In [1]: import numpy as np

In [2]: import numpy.linalg as la

In [3]: np.set_printoptions(precision=2, suppress=True, linewidth=200)

In [4]: A = np.array([[-18, -11, 4, 2, 0, 11, -23],
   ...:     [-18, -10, 2, 1, 0, 10, -25],
   ...:     [16, 8, 0, 0, 0, -8, 24],
   ...:     [-8, -2, -4, -2, 0, 2, -16]])

In [5]: A
Out[5]: 
array([[-18, -11,   4,   2,   0,  11, -23],
       [-18, -10,   2,   1,   0,  10, -25],
       [ 16,   8,   0,   0,   0,  -8,  24],
       [ -8,  -2,  -4,  -2,   0,   2, -16]])

In [6]: left, sig, Vh = la.svd(A)

In [7]: sig.round(2) + 0
Out[7]: array([59.16,  8.8 ,  0.  ,  0.  ])

In [8]: out = left[:, :2] @ np.diag(sig[:2]) @ Vh[:2]

In [9]: out.round(2) + 0
Out[9]: 
array([[-18., -11.,   4.,   2.,   0.,  11., -23.],
       [-18., -10.,   2.,   1.,   0.,  10., -25.],
       [ 16.,   8.,   0.,   0.,   0.,  -8.,  24.],
       [ -8.,  -2.,  -4.,  -2.,   0.,   2., -16.]])

In [10]: round(np.abs(A - out).max(), 2)
Out[10]: np.float64(0.0)

In [11]: la.matrix_rank(A, rtol=0.05)
Out[11]: np.int64(2)

In [12]: round(float(la.norm(A - out) / la.norm(A)), 2)
Out[12]: 0.0

In [13]: np.round(np.trace(la.pinv(A) @ A), 2)
Out[13]: np.float64(2.0)

In [14]: np.abs(np.diag(la.qr(A)[1])) > 1e-9
Out[14]: array([ True,  True, False, False])

In [15]: la.inv(A)
LinAlgError: Last 2 dimensions of the array must be square


In [16]: arr = np.loadtxt("test9.csv", delimiter=",")

In [17]: arr
Out[17]: 
array([[ 3.15,  3.31,  0.11,  1.09,  0.9 ,  0.02,  2.05],
       [ 1.62,  1.82,  0.01,  0.54,  0.45, -0.07,  1.05],
       [ 2.17,  2.08,  0.04,  0.64,  0.75, -0.06,  1.43],
       [-3.26, -3.29, -0.02, -1.04, -1.22,  0.14, -2.12],
       [ 2.14,  1.68,  0.1 ,  0.53,  0.62, -0.07,  1.16],
       [ 0.11, -0.09, -0.01, -0.01,  0.05, -0.06, -0.09],
       [-4.06, -4.07, -0.07, -1.42, -1.4 , -0.02, -2.77],
       [ 1.92,  1.76,  0.05,  0.52,  0.6 , -0.06,  1.23],
       [ 3.64,  3.45, -0.07,  1.14,  1.21, -0.11,  2.2 ],
       [-4.15, -3.96,  0.02, -1.66, -1.55,  0.1 , -2.68],
       [-3.53, -3.66,  0.04, -1.14, -1.15,  0.14, -2.31],
       [-1.97, -1.75,  0.11, -0.5 , -0.7 ,  0.14, -1.05],
       [-3.26, -3.12,  0.04, -1.28, -1.  ,  0.13, -2.2 ],
       [ 0.56,  0.67,  0.01,  0.34,  0.07, -0.03,  0.52],
       [ 0.9 ,  1.03, -0.1 ,  0.43,  0.36, -0.06,  0.73],
       [-0.71, -0.84, -0.06, -0.34, -0.27,  0.03, -0.61],
       [ 6.62,  6.69, -0.22,  2.4 ,  2.01,  0.02,  4.46],
       [-0.76, -0.89,  0.15, -0.14, -0.22,  0.02, -0.56],
       [-3.05, -2.94,  0.05, -1.17, -0.9 ,  0.21, -2.06],
       [ 0.18,  0.4 , -0.16,  0.08,  0.22,  0.11,  0.28],
       [ 2.79,  2.82,  0.02,  0.89,  0.86, -0.08,  1.79],
       [-0.95, -0.72,  0.12, -0.33, -0.11,  0.03, -0.62],
       [ 0.71,  0.49,  0.08,  0.18,  0.25,  0.04,  0.52],
       [-0.49, -0.52,  0.03, -0.17, -0.18,  0.03, -0.27],
       [ 0.72,  0.76, -0.08,  0.16,  0.28, -0.02,  0.38]])

In [18]: left, sig, Vh = la.svd(arr)

In [19]: np.argmax(sig[:-1] / (sig[1:] + 1e-6)) + 1
Out[19]: np.int64(1)

In [20]: out = left[:, :1] @ np.diag(sig[:1]) @ Vh[:1]

In [21]: la.matrix_rank(arr, rtol=0.05)
Out[21]: np.int64(1)

In [22]: la.matrix_rank(out)
Out[22]: np.int64(1)
